In [1]: import numpy as np

In [2]: np.set_printoptions(precision=1, suppress=True, linewidth=160, sign=" ")

In [3]: K = np.load("data.npy")

In [4]: print(K)
[[ 2. -5.  1.  4.]
 [ 1.  2.  3.  1.]
 [ 0.  0. -2.  3.]
 [ 0.  0.  1. -2.]]

In [5]: print(np.linalg.norm(K, axis=1).argmax())
0

In [6]: print(np.round(np.linalg.norm(K) ** 2 / np.linalg.norm(K, 2) ** 2, 1))
1.6

In [7]: print(np.linalg.norm(K, axis=1))
[ 6.8  3.9  3.6  2.2]

In [8]: print(np.linalg.norm(K, axis=0))
[ 2.2  5.4  3.9  5.5]

In [9]: print(np.round(np.linalg.norm(K, 1), 1), round(np.linalg.norm(K, np.inf), 1))
10.0 12.0

In [10]: r0 = np.array([1, 1, 0])

In [11]: print(np.polyval(r0, K[3]))
[ 0.  0.  2.  2.]

In [12]: print(np.correlate(K[3], K[1], "full"))
[ 0.  0.  1.  1. -4. -3. -2.]

In [13]: print(np.cross(K[3, :3], K[1, :3]))
[-2.  1.  0.]

In [14]: print(np.array([np.convolve(row, r0, "same") for row in K]))
[[-3. -4.  5.  4.]
 [ 3.  5.  4.  1.]
 [ 0. -2.  1.  3.]
 [ 0.  1. -1. -2.]]

In [15]: A = np.array([[0, 0, 0, 2], [0, 2, 0, 0], [0, 0, 3, 0], [1, 0, 0, 2]])

In [16]: print(A.ravel(order="F"))
[ 0  0  0  1  0  2  0  0  0  0  3  0  2  0  0  2]

In [17]: print(A.reshape(-1, 2))
[[ 0  0]
 [ 0  2]
 [ 0  2]
 [ 0  0]
 [ 0  0]
 [ 3  0]
 [ 1  0]
 [ 0  2]]

In [18]: t3 = A.reshape(4, 2, -1)

In [19]: print(np.einsum("ihd,jhd->hij", t3, t3).shape)
(2, 4, 4)

In [20]: print(t3[:, 0])
[[ 0  0]
 [ 0  2]
 [ 0  0]
 [ 1  0]]

In [21]: print(t3.sum(axis=1))
[[ 0  2]
 [ 0  2]
 [ 3  0]
 [ 1  2]]

In [22]: print(t3.transpose(1, 0, 2))
[[[ 0  0]
  [ 0  2]
  [ 0  0]
  [ 1  0]]

 [[ 0  2]
  [ 0  0]
  [ 3  0]
  [ 0  2]]]

In [23]: M2 = np.array([[5, 5, 3], [2, -9, -5], [8, -2, 4], [3, -4, -9]])

In [24]: print(np.vstack([A, M2.T]).shape)
(7, 4)

In [25]: print(np.einsum("ik,kj->ji", A, M2))
[[  6   4  24  11]
 [ -8 -18  -6  -3]
 [-18 -10  12 -15]]

In [26]: print(np.linalg.matrix_rank(np.vstack([A, M2.T])))
4

In [27]: hat = np.triu(np.array([[1, 1, 2, 1], [2, 2, 0, 4], [5, 3, 4, 2], [5, 5, 0, 3]]), 1) + np.eye(4)

In [28]: M2 = hat @ A @ np.linalg.inv(hat)

In [29]: print(np.round(np.linalg.det(M2), 1))
-12.0

In [30]: print(hat @ A - A @ hat)
[[ 1.  2.  6.  2.]
 [ 4.  0.  0.  0.]
 [ 2.  0.  0. -2.]
 [ 0. -1. -2. -1.]]

In [31]: print(np.trace(M2), np.trace(A))
7.0 7

In [32]: rng = np.random.default_rng(36183)

In [33]: z = rng.permutation(4)

In [34]: print(z)
[ 0  2  1  3]

In [35]: M2 = A[z][:, z]

In [36]: print(np.diag(M2))
[ 0  3  2  2]

In [37]: print(M2)
[[ 0  0  0  2]
 [ 0  3  0  0]
 [ 0  0  2  0]
 [ 1  0  0  2]]

In [38]: print(np.allclose(M2, A))
False

In [39]: print(np.trace(M2))
7

In [40]: print(round(np.linalg.norm(A, "nuc"), 1))
8.6

In [41]: print(round(np.linalg.norm(A[0] - A[2]), 1))
3.6

In [42]: print(round(float(np.linalg.norm(A[0], 1)), 1), np.round(np.linalg.norm(A[0], np.inf), 1))
2.0 2.0

In [43]: print(round(float(np.linalg.norm(A, 2)), 1))
3.0

In [44]: print(round(np.linalg.norm(A) ** 2 / np.linalg.norm(A, 2) ** 2, 1))
2.4
